$ python -q
>>> import numpy as np
>>> np.set_printoptions(suppress=True, linewidth=160)
>>> def rd(a):
...     return np.round(a, 1) + 0
... 
>>> A = np.load("x.npy")
>>> print(A)
[[-1.  5.  0.  0.  0.  0.  0.]
 [ 5.  0.  5.  0.  0.  0.  0.]
 [ 0.  5. -2.  5.  0.  0.  0.]
 [ 0.  0.  5.  1.  5.  0.  0.]
 [ 0.  0.  0.  5. -3.  5.  0.]
 [ 0.  0.  0.  0.  5. -1.  5.]
 [ 0.  0.  0.  0.  0.  5.  1.]]
>>> # symmetric, so the eigenvalues are real
>>> t = np.radians(120)
>>> Rm = np.eye(7)
>>> Rm[2, 2] = Rm[1, 1] = np.cos(t)
>>> Rm[2, 1], Rm[1, 2] = -np.sin(t), np.sin(t)
>>> print(rd(Rm))
[[ 1.   0.   0.   0.   0.   0.   0. ]
 [ 0.  -0.5  0.9  0.   0.   0.   0. ]
 [ 0.  -0.9 -0.5  0.   0.   0.   0. ]
 [ 0.   0.   0.   1.   0.   0.   0. ]
 [ 0.   0.   0.   0.   1.   0.   0. ]
 [ 0.   0.   0.   0.   0.   1.   0. ]
 [ 0.   0.   0.   0.   0.   0.   1. ]]
>>> out = A @ Rm.T
>>> print(rd(np.linalg.svd(A, compute_uv=False)), rd(np.linalg.svd(out, compute_uv=False)))
[10.4  8.5  8.1  6.4  4.   3.9  1.2] [10.4  8.5  8.1  6.4  4.   3.9  1.2]
>>> print([round(float(np.linalg.det(A[:i, :i])), 2) + 0 for i in range(1, 8)])
[-1.0, -25.0, 75.0, 700.0, -3975.0, -13525.0, 85850.0]
>>> print(rd(np.linalg.eigvalsh(A).min()))
-10.4
>>> print(np.all(np.linalg.eigvalsh(A) > 0))
False
>>> rng = np.random.default_rng(2370)
>>> t = np.sort(rng.uniform(-2, 2, 19))
>>> M = np.c_[t, t ** 2, t ** 3] @ np.array([[0, -1, 0], [-3, 2, 1], [1, -2, -3]])
>>> print(rd(M))
[[-17.   21.9  23.1]
 [-14.2  18.2  18.6]
 [-14.1  18.   18.4]
 [-11.8  14.9  14.8]
 [ -0.4   0.7   0.3]
 [ -0.3   0.5   0.2]
 [ -0.3   0.5   0.2]
 [  0.    0.1   0. ]
 [  0.    0.1   0. ]
 [ -0.4  -0.2   0. ]
 [ -1.   -0.4  -0.4]
 [ -1.4  -0.5  -0.9]
 [ -1.5  -0.6  -1. ]
 [ -1.8  -0.8  -1.6]
 [ -1.8  -0.9  -1.7]
 [ -2.9  -2.5  -5.3]
 [ -3.1  -2.9  -6.1]
 [ -3.2  -3.2  -6.7]
 [ -3.7  -5.2 -10.7]]
>>> Xc = (M - M.mean(axis=0)) / M.std(axis=0)
>>> print(rd(Xc.std(axis=0)))
[1. 1. 1.]
>>> print(np.argwhere(np.abs(Xc) > 2))
[[0 0]
 [0 1]
 [0 2]]
>>> beta = np.linalg.lstsq(np.delete(Xc, 0, axis=1), Xc[:, 0])[0]
>>> print(rd(beta))
[-3.3  2.4]
>>> print(rd(1 - np.var(Xc[:, 0] - np.delete(Xc, 0, axis=1) @ beta)))
1.0
>>> print(np.abs(beta).argmax())
0
>>> left, sigma, VT = np.linalg.svd(M)
>>> print(rd(sigma))
[61.2 14.7  1.2]
>>> out = left[:, :2] @ np.diag(sigma[:2]) @ VT[:2]
>>> print(rd(np.linalg.norm(M - out) / np.linalg.norm(M)))
0.0
>>> print(rd(np.abs(M - out).max()))
0.3
>>> out = M / np.linalg.norm(M, axis=1, keepdims=True)
>>> G = out @ out.T
>>> print(rd(np.linalg.norm(out, axis=1)))
[1. 1. 1. 1. 1. 1. 1. 1. 1. 1. 1. 1. 1. 1. 1. 1. 1. 1. 1.]
>>> print(np.argwhere(np.triu(np.abs(G) > 0.95, 1)))
[[ 0  1]
 [ 0  2]
 [ 0  3]
 [ 1  2]
 [ 1  3]
 [ 2  3]
 [ 4  5]
 [ 4  6]
 [ 5  6]
 [ 5  7]
 [ 5  8]
 [ 6  7]
 [ 6  8]
 [ 7  8]
 [10 11]
 [10 12]
 [10 13]
 [11 12]
 [11 13]
 [11 14]
 [12 13]
 [12 14]
 [13 14]
 [14 15]
 [15 16]
 [15 17]
 [15 18]
 [16 17]
 [16 18]
 [17 18]]
>>> left, sigma, VT = np.linalg.svd(M, full_matrices=False)
>>> print((sigma > 1e-8).sum())
3
>>> print(rd(sigma / sigma[0]))
[1.  0.2 0. ]
>>> print(np.abs(left[:, 0]).round(6).argmax())
0
>>> print(rd(np.cumsum(sigma ** 2) / np.sum(sigma ** 2)))
[0.9 1.  1. ]
>>> print(np.allclose(left * sigma @ VT, M))
True
>>> J = np.array([[2.0, 4.0, -1.0, -8.0],
...     [0.0, -1.0, 0.0, 0.0],
...     [0.0, -10.0, 3.0, 14.0],
...     [0.0, 3.0, 0.0, -4.0]])
>>> x = np.array([-1, -3, 2, 3])
>>> rhs = J @ x
>>> print(rhs)
[-40.   3.  78. -21.]
>>> print(rd(np.linalg.solve(J, rhs)))
[-1. -3.  2.  3.]
>>> print(rd(np.linalg.solve(J.T, J[0])))
[1. 0. 0. 0.]
>>> print(rd(np.linalg.solve(J, -3 * rhs)))
[ 3.  9. -6. -9.]
>>> print(rd(np.linalg.solve(J, J[:, 2])))
[0. 0. 1. 0.]
>>> out = np.linalg.invert(J)
Traceback (most recent call last):
  File "<python-input-50>", line 1, in <module>
    out = np.linalg.invert(J)
          ^^^^^^^^^^^^^^^^
AttributeError: module 'numpy.linalg' has no attribute 'invert'
>>> out = np.linalg.inv(J)
>>> print(rd(np.linalg.det(J) * np.linalg.det(out)))
1.0
>>> print((np.abs(out) > 1e-9).astype(int))
[[1 1 1 1]
 [0 1 0 0]
 [0 1 1 1]
 [0 1 0 1]]
>>> print(np.allclose(out, J.T))
False
>>> print(rd(np.linalg.det(J) * out))
[[ 12. -22.   4. -10.]
 [  0. -24.   0.   0.]
 [  0.   4.   8.  28.]
 [  0. -18.   0.  -6.]]
>>> print(rd(np.linalg.slogdet(J)[0]))
1.0
>>> print(rd(J @ out))
[[1. 0. 0. 0.]
 [0. 1. 0. 0.]
 [0. 0. 1. 0.]
 [0. 0. 0. 1.]]
>>> print(J.ravel(order="F"))
[  2.   0.   0.   0.   4.  -1. -10.   3.  -1.   0.   3.   0.  -8.   0.  14.  -4.]
>>> print(J.reshape(-1, 2))
[[  2.   4.]
 [ -1.  -8.]
 [  0.  -1.]
 [  0.   0.]
 [  0. -10.]
 [  3.  14.]
 [  0.   3.]
 [  0.  -4.]]
>>> print(J.reshape(2, -1))
[[  2.   4.  -1.  -8.   0.  -1.   0.   0.]
 [  0. -10.   3.  14.   0.   3.   0.  -4.]]
>>> T = J.reshape(4, 2, -1)
>>> print(T[:, 0])
[[  2.   4.]
 [  0.  -1.]
 [  0. -10.]
 [  0.   3.]]
>>> print(T.transpose(1, 0, 2))
[[[  2.   4.]
  [  0.  -1.]
  [  0. -10.]
  [  0.   3.]]

 [[ -1.  -8.]
  [  0.   0.]
  [  3.  14.]
  [  0.  -4.]]]
>>> print(np.einsum("ihd,jhd->hij", T, T).shape)
(2, 4, 4)
>>> K = np.eye(4, dtype=int)[rng.permutation(4)]
>>> print(K)
[[0 0 1 0]
 [1 0 0 0]
 [0 0 0 1]
 [0 1 0 0]]
>>> # columns are unit length and at right angles
>>> hat = np.triu(np.array([[-2, -8, 8, -5], [-8, -5, 8, -4], [-8, 3, -4, 4], [8, 8, -3, -6]]), 1) + np.eye(4)
>>> out = hat @ K @ np.linalg.inv(hat)
>>> print(hat @ K - K @ hat)
[[-8. -5.  0.  4.]
 [ 0.  4. -8. 13.]
 [ 0.  4.  0.  0.]
 [ 0.  0. -8.  4.]]
>>> x = np.array([9, 9, 4, 1])
>>> rhs = K @ x
>>> print(rhs)
[4 9 1 9]
>>> print(rd(np.linalg.solve(K, K[:, 0])))
[1. 0. 0. 0.]
>>> print(rd(np.linalg.solve(K, rhs + K[:, 3])))
[9. 9. 4. 2.]
>>> print(rd(np.linalg.solve(K, 4 * rhs)))
[36. 36. 16.  4.]
>>> out = np.linalg.inv(K)
>>> print(rd(np.linalg.det(K) * out))
[[ 0. -1.  0.  0.]
 [ 0.  0.  0. -1.]
 [-1.  0.  0.  0.]
 [ 0.  0. -1.  0.]]
>>> print((np.abs(out) > 1e-9).astype(int))
[[0 1 0 0]
 [0 0 0 1]
 [1 0 0 0]
 [0 0 1 0]]
>>> print(K @ out)
[[1. 0. 0. 0.]
 [0. 1. 0. 0.]
 [0. 0. 1. 0.]
 [0. 0. 0. 1.]]
>>> print(rd(np.linalg.cond(K)))
1.0
>>> print(K.T @ K)
[[1 0 0 0]
 [0 1 0 0]
 [0 0 1 0]
 [0 0 0 1]]
>>> print(rd(np.linalg.svd(K, compute_uv=False)))
[1. 1. 1. 1.]
>>> print(K[0] @ K[3])
0
>>> print(rd(np.linalg.norm(K[0] - K[3])))
1.4
>>> print(rd(np.linalg.norm(K, axis=1)))
[1. 1. 1. 1.]
>>> print(rd(np.linalg.norm(K) ** 2 / np.linalg.norm(K, 2) ** 2))
4.0
>>> data = np.loadtxt("a.csv", delimiter=",")
>>> print(rd(data))
[[-2.8  2.7  0.1  0.1  2.1  2.4]
 [-0.8 -1.4  3.8 -1.7 -1.3  1.8]
 [ 2.  -1.7  0.3 -1.1  4.   0.7]
 [-1.8  0.4 -0.5 -3.8  0.5 -2.7]
 [-2.8 -3.6 -1.9  0.6  0.1  0.8]
 [ 1.5  0.4 -2.5 -2.5 -1.5  2.8]]
>>> G = data.T @ data
>>> print(rd(np.diag(G)))
[25. 25. 25. 25. 25. 25.]
>>> print(rd(np.trace(G)), rd((data ** 2).sum()))
150.0 150.0
>>> print((data @ data.T).shape)
(6, 6)
>>> print(np.allclose(G, G.T))
True
>>> print(rd(G))
[[25.  0.  0.  0.  0.  0.]
 [ 0. 25.  0.  0.  0.  0.]
 [ 0.  0. 25.  0.  0.  0.]
 [ 0.  0.  0. 25.  0.  0.]
 [ 0.  0.  0.  0. 25.  0.]
 [ 0.  0.  0.  0.  0. 25.]]
>>> print(rd(data.T @ data))
[[25.  0.  0.  0.  0.  0.]
 [ 0. 25.  0.  0.  0.  0.]
 [ 0.  0. 25.  0.  0.  0.]
 [ 0.  0.  0. 25.  0.  0.]
 [ 0.  0.  0.  0. 25.  0.]
 [ 0.  0.  0.  0.  0. 25.]]
>>> print(rd(np.linalg.pinv(data)))
[[-0.1  0.   0.1 -0.1 -0.1  0.1]
 [ 0.1 -0.1 -0.1  0.  -0.1  0. ]
 [ 0.   0.2  0.   0.  -0.1 -0.1]
 [ 0.  -0.1  0.  -0.2  0.  -0.1]
 [ 0.1 -0.1  0.2  0.   0.  -0.1]
 [ 0.1  0.1  0.  -0.1  0.   0.1]]
>>> print(rd(data[:, 2] @ data[:, 5]))
0.0
>>> F = np.array([[0, 0, 0, 0, 1],
...     [0, 1, 0, 0, 0],
...     [1, 0, 0, 0, 0],
...     [0, 0, 0, 1, 0],
...     [0, 0, 1, 0, 0]])
>>> u = np.array([-1, 2, 0, 1, 2])
>>> out = F + np.outer(u, np.eye(5)[0])
>>> print(np.linalg.matrix_rank(np.linalg.inv(out) - np.linalg.inv(F), tol=1e-8))
1
>>> print(out)
[[-1.  0.  0.  0.  1.]
 [ 2.  1.  0.  0.  0.]
 [ 1.  0.  0.  0.  0.]
 [ 1.  0.  0.  1.  0.]
 [ 2.  0.  1.  0.  0.]]
>>> print(rd(np.linalg.det(out) / np.linalg.det(F)), rd(1 + np.linalg.solve(F, u)[0]))
1.0 1.0
>>> O = out.astype(float).copy()
>>> for j in range(5):
...     O[:, j] -= O[:, :j] @ (O[:, :j].T @ O[:, j])
...     O[:, j] /= np.linalg.norm(O[:, j])
... 
>>> print(rd(O.T @ O))
[[1. 0. 0. 0. 0.]
 [0. 1. 0. 0. 0.]
 [0. 0. 1. 0. 0.]
 [0. 0. 0. 1. 0.]
 [0. 0. 0. 0. 1.]]
>>> out = F / np.linalg.norm(F, axis=1, keepdims=True)
>>> G = out @ out.T
>>> print(G[3])
[0. 0. 0. 1. 0.]
>>> print(np.degrees(np.arccos(np.clip(G[3, 1], -1, 1))))
90.0
>>> print((G - 2 * np.eye(5)).round(6).argmax(axis=1))
[1 0 0 0 0]
>>> print(rd(np.linalg.norm(out, axis=1)))
[1. 1. 1. 1. 1.]
>>> print(G)
[[1. 0. 0. 0. 0.]
 [0. 1. 0. 0. 0.]
 [0. 0. 1. 0. 0.]
 [0. 0. 0. 1. 0.]
 [0. 0. 0. 0. 1.]]
>>> print(np.argwhere(np.triu(np.abs(G) > 0.95, 1)))
[]
>>> print((np.abs(G) > 0.9).astype(int))
[[1 0 0 0 0]
 [0 1 0 0 0]
 [0 0 1 0 0]
 [0 0 0 1 0]
 [0 0 0 0 1]]
>>> hat = np.triu(np.array([[-9, -4, -5, 2, -7],
...     [2, 1, 0, 1, -7],
...     [-4, 7, 5, 1, -7],
...     [0, -1, 4, -5, -6],
...     [-6, 0, 6, -6, -3]]), 1) + np.eye(5)
>>> out = hat @ F @ np.linalg.inv(hat)
>>> print(rd(np.poly(out)))
[ 1. -2.  1. -1.  2. -1.]
>>> print(np.trace(out), np.trace(F))
2.0 2
>>> print(np.linalg.matrix_rank(out))
5
>>> print(out)
[[ -5. -24. -32.  68. -18.]
 [  0.   1.  -7.   7.   0.]
 [  1.   4.  -2.  -3.   3.]
 [  0.   0.  -6.   7.   0.]
 [  0.   0.   1.  -1.   1.]]
>>> print(hat @ F - F @ hat)
[[-5. -4. -7.  2.  0.]
 [ 0.  0. -7.  0.  7.]
 [ 0.  4. -2. -1.  7.]
 [ 0.  0. -6.  0.  6.]
 [ 0.  0.  0. -1.  7.]]
>>> X = np.loadtxt("layer16.csv", delimiter=",")
>>> print(X)
[[2.1 0.  7.  0.  1.  0.  0.  9.  8. ]
 [9.  7.1 6.  7.  3.  5.  2.  6.  6. ]
 [2.  9.  4.1 6.  1.  0.  8.  8.  6. ]
 [1.  4.  6.  3.1 2.  3.  6.  4.  9. ]
 [7.  5.  0.  4.  1.1 0.  8.  0.  2. ]
 [5.  4.  5.  5.  6.  1.1 0.  4.  4. ]
 [2.  6.  7.  8.  1.  5.  7.1 7.  9. ]
 [8.  8.  7.  7.  2.  6.  5.  0.1 6. ]
 [2.  0.  7.  0.  1.  0.  0.  9.  8.1]]
>>> print(np.linalg.cond(X) > 100)
True
>>> print(np.argsort(-np.linalg.norm(X, axis=0).round(6), kind="stable")[:3])
[8 7 2]
>>> out = X + rng.integers(-2, 3, (9, 8)) @ rng.integers(-2, 3, (8, 9))
>>> print(rd(out))
[[ 0.1 -8.  -1.   0.  -7.   3.  -1.   6.  15. ]
 [ 4.  -0.9 -1.   1.  -2.   7.   9.   4.   4. ]
 [15.   7.  -2.9  7.   6.  -4.  18.   9.   7. ]
 [11.   7.  -2.   9.1  5.   8.   7.   8.   9. ]
 [13.   9.  -3.  13.  13.1 -5.  20.   1.  -4. ]
 [15.  -1.   5.  -2.   2.  -0.9 -5.   8.  11. ]
 [-3.  -3.   8.   2.  -4.   5.   3.1  5.  15. ]
 [ 4.  10.   7.   1.  -1.   5.   6.  -2.9  0. ]
 [ 1.  -6.   8.  -5.  -9.   0.  -9.   7.  18.1]]
>>> print(rd(np.linalg.svd(out - X, compute_uv=False)))
[37.1 23.8 19.3 13.1  9.7  5.2  1.8  1.5  0. ]
>>> print(rd(out - X))
[[ -2.  -8.  -8.   0.  -8.   3.  -1.  -3.   7.]
 [ -5.  -8.  -7.  -6.  -5.   2.   7.  -2.  -2.]
 [ 13.  -2.  -7.   1.   5.  -4.  10.   1.   1.]
 [ 10.   3.  -8.   6.   3.   5.   1.   4.   0.]
 [  6.   4.  -3.   9.  12.  -5.  12.   1.  -6.]
 [ 10.  -5.   0.  -7.  -4.  -2.  -5.   4.   7.]
 [ -5.  -9.   1.  -6.  -5.   0.  -4.  -2.   6.]
 [ -4.   2.   0.  -6.  -3.  -1.   1.  -3.  -6.]
 [ -1.  -6.   1.  -5. -10.   0.  -9.  -2.  10.]]
>>> z = rng.permutation(9)
>>> print(z)
[5 8 0 7 1 3 6 4 2]
>>> out = X[z][:, z]
>>> print(out)
[[1.1 4.  5.  4.  4.  5.  0.  6.  5. ]
 [0.  8.1 2.  9.  0.  0.  0.  1.  7. ]
 [0.  8.  2.1 9.  0.  0.  0.  1.  7. ]
 [6.  6.  8.  0.1 8.  7.  5.  2.  7. ]
 [5.  6.  9.  6.  7.1 7.  2.  3.  6. ]
 [3.  9.  1.  4.  4.  3.1 6.  2.  6. ]
 [5.  9.  2.  7.  6.  8.  7.1 1.  7. ]
 [0.  2.  7.  0.  5.  4.  8.  1.1 0. ]
 [0.  6.  2.  8.  9.  6.  8.  1.  4.1]]
>>> print(np.trace(out))
33.9
>>> print(np.diag(out))
[1.1 8.1 2.1 0.1 7.1 3.1 7.1 1.1 4.1]
>>> print(rd(np.sort(np.abs(np.linalg.eigvals(out)))))
[ 0.1  1.9  4.5  4.8  4.8  5.5  5.5  7.  39.8]
>>> print(rd(np.linalg.det(out)), rd(np.linalg.det(X[z])))
166779.0 -166779.0
>>> w1 = np.array([[9, -4],
...     [9, 3],
...     [-6, 3],
...     [1, 0],
...     [-2, 9],
...     [4, 9],
...     [8, 5],
...     [-4, 4],
...     [3, -7]])
>>> beta = np.array([2, 1])
>>> hid = np.maximum(out @ w1 + beta, 0)
>>> print((hid > 0).astype(int))
[[1 1]
 [1 0]
 [1 0]
 [1 1]
 [1 1]
 [1 1]
 [1 1]
 [1 1]
 [1 1]]
>>> print(rd((hid > 0).mean(axis=0)))
[1.  0.8]
>>> basis = np.array([[-2, -3, -3], [-1, 1, 1]])
>>> print(w1 @ basis)
[[-14 -31 -31]
 [-21 -24 -24]
 [  9  21  21]
 [ -2  -3  -3]
 [ -5  15  15]
 [-17  -3  -3]
 [-21 -19 -19]
 [  4  16  16]
 [  1 -16 -16]]
>>> left, sigma, VT = np.linalg.svd(X)
>>> print(rd(sigma))
[41.9 16.5 10.5  7.2  5.6  4.1  2.6  1.4  0. ]
>>> print(np.argmax(sigma[:-1] / (sigma[1:] + 1e-6)) + 1)
8
>>> out = left[:, :8] @ np.diag(sigma[:8]) @ VT[:8]
>>> print(np.linalg.matrix_rank(out))
8
>>> print(np.linalg.matrix_rank(X, rtol=0.05))
7
>>> print(rd(np.abs(X - out).max()))
0.0
>>> mat = np.array([[3, 1, 1, 3, 1, 1],
...     [2, 2, 3, 2, 0, 1],
...     [2, 3, 2, 1, 2, 0],
...     [1, 0, 2, 0, 3, 0],
...     [2, 2, 1, 3, 2, 3]])
>>> print(mat)
[[3 1 1 3 1 1]
 [2 2 3 2 0 1]
 [2 3 2 1 2 0]
 [1 0 2 0 3 0]
 [2 2 1 3 2 3]]
>>> out = np.array([[-3, -2], [-2, 3], [-2, -2], [3, 3], [-3, 2], [2, 1]])
>>> print(np.einsum("ik,kj->ij", mat, out))
[[ -5   7]
 [ -8   3]
 [-19   8]
 [-16   0]
 [ -3  16]]
>>> print(np.einsum("ij,ij->i", mat, mat))
[22 22 22 14 31]
>>> print(np.vstack([mat, out.T]).shape)
(7, 6)
>>> print(np.einsum("ik,kj->ji", mat, out))
[[ -5  -8 -19 -16  -3]
 [  7   3   8   0  16]]
>>> print(out.T @ mat.T)
[[ -5  -8 -19 -16  -3]
 [  7   3   8   0  16]]
>>> T = np.stack([mat, 4 * mat, mat[::-1]])
>>> print(np.einsum("bij,cij->bc", T, T))
[[ 111  444   84]
 [ 444 1776  336]
 [  84  336  111]]
>>> print((T @ mat.T).shape)
(3, 5, 5)
